In [1]: import numpy as np

In [2]: np.set_printoptions(suppress=True, linewidth=160)

In [3]: X = np.loadtxt("block18.csv", delimiter=",")

In [4]: X
Out[4]: 
array([[ 0., -5., -3., -4.],
       [ 0.,  0.,  4., -4.],
       [ 0.,  0.,  0., -5.],
       [ 0.,  0.,  0.,  0.]])

In [5]: r = np.linalg.matrix_rank(X)

In [6]: r
Out[6]: np.int64(3)

In [7]: N = np.linalg.svd(X)[2][r:].T

In [8]: [int(np.linalg.matrix_rank(X[:i])) for i in range(1, len(X) + 1)]
Out[8]: [1, 2, 3, 3]

In [9]: [int(np.linalg.matrix_rank(np.delete(X, i, axis=0))) for i in range(4)]
Out[9]: [2, 2, 2, 3]

In [10]: N @ N.T
Out[10]: 
array([[1., 0., 0., 0.],
       [0., 0., 0., 0.],
       [0., 0., 0., 0.],
       [0., 0., 0., 0.]])

In [11]: np.allclose(X @ N, 0)
Out[11]: True

In [12]: X @ N
Out[12]: 
array([[0.],
       [0.],
       [0.],
       [0.]])

In [13]: np.linalg.matrix_rank(X.T @ X), np.linalg.matrix_rank(X @ X.T)
Out[13]: (np.int64(3), np.int64(3))

In [14]: left, sv, vt = np.linalg.svd(X)

In [15]: sv.round(1)
Out[15]: array([8.2, 6. , 2. , 0. ])

In [16]: np.argmax(sv[:-1] / (sv[1:] + 1e-6)) + 1
Out[16]: np.int64(3)

In [17]: B = left[:, :3] @ np.diag(sv[:3]) @ vt[:3]

In [18]: B.round(1) + 0
Out[18]: 
array([[ 0., -5., -3., -4.],
       [ 0.,  0.,  4., -4.],
       [ 0.,  0.,  0., -5.],
       [ 0.,  0.,  0.,  0.]])

In [19]: def softmax(z):
    ...:     e = np.exp(z - z.max(axis=-1, keepdims=True))
    ...:     return e / e.sum(axis=-1, keepdims=True)
    ...: 

In [20]: np.round(softmax(10 * X[0]), 1) + 0
Out[20]: array([1., 0., 0., 0.])

In [21]: np.round(softmax(X).sum(axis=1), 1)
Out[21]: array([1., 1., 1., 1.])

In [22]: np.round(softmax(X[0] + -1), 1) + 0
Out[22]: array([0.9, 0. , 0. , 0. ])

In [23]: np.round(softmax(X[0]), 1) + 0
Out[23]: array([0.9, 0. , 0. , 0. ])

In [24]: scores = X @ X.T / np.sqrt(4)

In [25]: softmax(scores).round(6).argmax(axis=1)
Out[25]: array([0, 1, 2, 0])

In [26]: np.round(softmax(scores + np.triu(np.full(scores.shape, -np.inf), 1)), 1) + 0
Out[26]: 
array([[1. , 0. , 0. , 0. ],
       [0. , 1. , 0. , 0. ],
       [0.1, 0.1, 0.9, 0. ],
       [0.2, 0.2, 0.2, 0.2]])

In [27]: left, sv, vt = np.linalg.svd(X)

In [28]: vecs = vt[:(sv > 1e-8).sum()]

In [29]: rng = np.random.default_rng(29)

In [30]: vec = X[0] + 3 * X[1] + rng.integers(2) * np.eye(4)[3]

In [31]: vec
Out[31]: array([  0.,  -5.,   9., -15.])

In [32]: np.allclose(vecs.T @ vecs @ vec, vec)
Out[32]: True

In [33]: np.linalg.matrix_rank(np.vstack([X, vec]))
Out[33]: np.int64(3)

In [34]: f = np.array([2, 1, 2, 0, 1, 0, 2, 1])

In [35]: arr = np.outer(rng.normal(size=36), f) + 0.3 * rng.normal(size=(36, 8))

In [36]: arr.round(1) + 0
Out[36]: 
array([[ 0.2,  0.3,  0.4, -0.1, -0.2, -0.7,  0.4,  0.4],
       [-0.5, -0.1, -0.7, -0.1,  0.1, -0.1, -0.3,  0.2],
       [-0.2, -0.4,  0.1,  0.5,  0.1,  0.2, -0.1,  0.1],
       [-0.3,  0.4, -0.1,  0.1,  0. ,  0.1,  0.7,  0.2],
       [-0.5,  0. , -0.4, -0.5, -0.8, -0.2,  0.1, -0.3],
       [ 0.8,  0.7,  0.2,  0.4,  0.6,  0.2,  0.9, -0.3],
       [ 0. , -0.5,  0. , -0.1, -0.2,  0.2, -0.6,  0. ],
       [ 1.8,  0.9,  0.8,  0.1,  0.5,  0.1,  0.8,  0.7],
       [-1.3, -1. , -1.1,  0.4, -0.3, -0.8, -1.2, -0.5],
       [-0.8, -0.4, -0.6,  0.2, -0.6,  0.1, -0.8, -0.6],
       [-1.6, -1. , -2.2, -0.2, -1.4,  0.3, -1.8, -0.6],
       [-4. , -1.2, -3.2, -0.3, -1.1, -0.2, -3.7, -1.7],
       [-4.3, -2. , -3.8, -0.3, -2.8,  0.1, -4.9, -2.6],
       [ 0.1,  0.5, -0.1, -0.2,  0. , -0.1,  0.5,  0.1],
       [-2. , -0.1, -1.9, -0.5, -0.7,  0. , -1.5, -0.9],
       [-1.5, -0.7, -1.2, -0.7, -0.7,  0. , -0.8, -1. ],
       [-0.8, -0.3, -1.4,  0.2, -0.3,  0.4, -0.9, -0.6],
       [ 1. ,  0.2,  0.6, -0.1,  0.2, -0.2,  1.3, -0.1],
       [ 1.3,  0.7,  0.8,  0.4,  0.3,  0.1,  0.6,  0.2],
       [ 1.1,  0.8,  1.8, -0.4,  0.9, -0.2,  1.6,  0.9],
       [ 1.9,  1. ,  1.3,  0.2,  1.3,  0. ,  2.1,  1.2],
       [ 6.3,  2.7,  5.8,  0.2,  3.2,  0.4,  5.9,  3. ],
       [ 0.4,  0.2,  1. ,  0. ,  0.5,  0. ,  0.5,  0.3],
       [ 0.3, -0.1,  0.1, -0.1,  0.3,  0. , -0.2,  1. ],
       [-4.3, -2.3, -4.3,  0. , -2.2,  0.2, -4.2, -2.1],
       [-3. , -2. , -2.7,  0.1, -2. , -0.6, -3.3, -1.4],
       [ 4.3,  2.1,  4.3,  0.2,  2.3, -0.4,  4.5,  2.2],
       [ 5.6,  2.5,  5.8,  0.4,  2.1,  0.3,  5.5,  2.7],
       [ 0.8,  0.3,  1. , -0.1, -0.3,  0.2,  0.9,  0.7],
       [-0.7,  0.1, -0.4,  0.3,  0. ,  0.5,  0.2,  0.3],
       [ 0.5,  1. ,  1.3,  0. ,  0.9,  0.1,  1.2,  0.7],
       [-4.2, -1.9, -4.5,  0.3, -2. ,  0.2, -4.3, -2.2],
       [-1. , -0.1, -1.5, -0.5, -0.7,  0.4, -1. , -0.1],
       [-0.9, -0.7, -0.9,  0.1, -0.7,  0.1, -0.8, -0.4],
       [ 3.6,  1.3,  3.2,  0.2,  1.8,  0.2,  3.7,  2.3],
       [-1.7, -0.6, -2. ,  0.3, -0.9, -0.2, -2. , -1.1]])

In [37]: B = np.c_[arr[:, :6] @ np.array([[-7, -6, -3, 2, 6, -1],
    ...:     [-3, -3, 8, -4, -9, -3],
    ...:     [9, 4, -2, 3, 4, 1],
    ...:     [-2, 6, 4, 3, 7, -8],
    ...:     [-8, 3, -4, 7, 7, 9],
    ...:     [-6, 1, 4, 6, -7, -3]]), np.array([3, 3, 7, 1, 1, 2, 1, 2, 7, 0, 6, 8, 2, 7, 6, 9, 2, 8, 6, 2, 8, 6, 0, 7, 2, 1, 0, 3, 6, 0, 4, 1, 6, 6, 0, 4])]

In [38]: B.round(1) + 0
Out[38]: 
array([[  7. ,  -2.3,  -1.8,  -4.8,   3.1,   1. ,   3. ],
       [ -2.5,  -0.2,   1.1,  -3.5,  -4.1,   1.4,   3. ],
       [  0.3,   6.4,  -0.3,   5.2,   6.2,  -2.2,   7. ],
       [ -1.8,   0.5,   4.8,  -1.2,  -5.9,  -1.6,   1. ],
       [  7.8,  -4.1,   2.5, -10. , -12.1,  -2.3,   1. ],
       [-12. ,  -1.8,   2.7,   5.5,   5. ,  -1.4,   2. ],
       [  2.5,   1.1,  -2.8,   1.5,   1.5,  -0.1,   1. ],
       [-12.8,  -7.5,  -1. ,   7.5,   9.7,  -0.4,   2. ],
       [  8.7,   7.2,  -2.2,  -7.6,   3. ,  -0.5,   7. ],
       [  5.2,   3.1,   3.6,  -4.7,  -6.4,  -5.6,   0. ],
       [  3.9,  -1.1,   7.1, -14.4, -22.1,  -9.6,   6. ],
       [ 12.9,   9. ,  10.7, -22.4, -34.1,  -1.8,   8. ],
       [ 24.6,   7.1,  15.2, -31.7, -45.3, -16.7,   2. ],
       [ -2.2,  -4. ,   2.4,  -3.4,  -5. ,   0.4,   7. ],
       [  4.1,   0.2,   9.6, -15.2, -26.8,  -1.4,   6. ],
       [  8.5,   0. ,   1.6, -10.9, -17.3,   1.3,   9. ],
       [ -6.1,   0.7,   6.3,  -3.8, -11.2,  -5.1,   2. ],
       [ -2.6,  -4.9,  -4.6,   2.3,   8.4,   2.5,   8. ],
       [ -7.2,  -3. ,   1.1,   5.7,   8.8,  -3.6,   6. ],
       [  0.6,  -1.2,  -6.8,   9.2,  12.4,  10.3,   2. ],
       [-15.5,  -4.2,  -4.6,  13.2,  18.2,   6.4,   8. ],
       [-29.1, -11.5, -18.8,  44.9,  57.7,  16.9,   6. ],
       [  2.2,   2.5,  -3.2,   6.1,   7.6,   4.1,   0. ],
       [ -3.3,  -0.4,  -3.9,   3.4,   5.5,   3.7,   7. ],
       [ 14. ,   8.8,  12.6, -26.5, -38.9, -13.3,   2. ],
       [ 21.6,   7.1,   4.8, -23.5, -20.6, -10.6,   1. ],
       [-14. ,  -7.4, -14.5,  26.8,  44. ,  13.9,   0. ],
       [-14.7,  -9.1, -14. ,  36.4,  50.1,   7.2,   3. ],
       [  3.3,  -3.4,  -0.1,   2.1,   1.5,  -3.3,   6. ],
       [ -1.9,   4.6,   6.2,   0.8,  -7.7,  -3.1,   0. ],
       [ -2.1,   2.5,   0.1,   8.1,   5.4,   6.3,   4. ],
       [  9.9,   8.7,  15.9, -26.8, -39.4, -15.4,   1. ],
       [ -2. ,  -4.6,   7.6, -10.4, -21.8,  -4.1,   6. ],
       [  5.3,   2.5,   2.7,  -5.9,  -7.3,  -5.7,   6. ],
       [-16.1,  -6.4, -12.8,  25.7,  35.4,  10.1,   0. ],
       [  3.4,   3. ,   8.6, -13.4, -16.3,  -8.2,   4. ]])

In [39]: np.linalg.matrix_rank(np.c_[arr, B])
Out[39]: np.int64(9)

In [40]: np.round(np.linalg.lstsq(arr, B[:, 0])[0], 1) + 0
Out[40]: array([-7., -3.,  9., -2., -8., -6.,  0.,  0.])
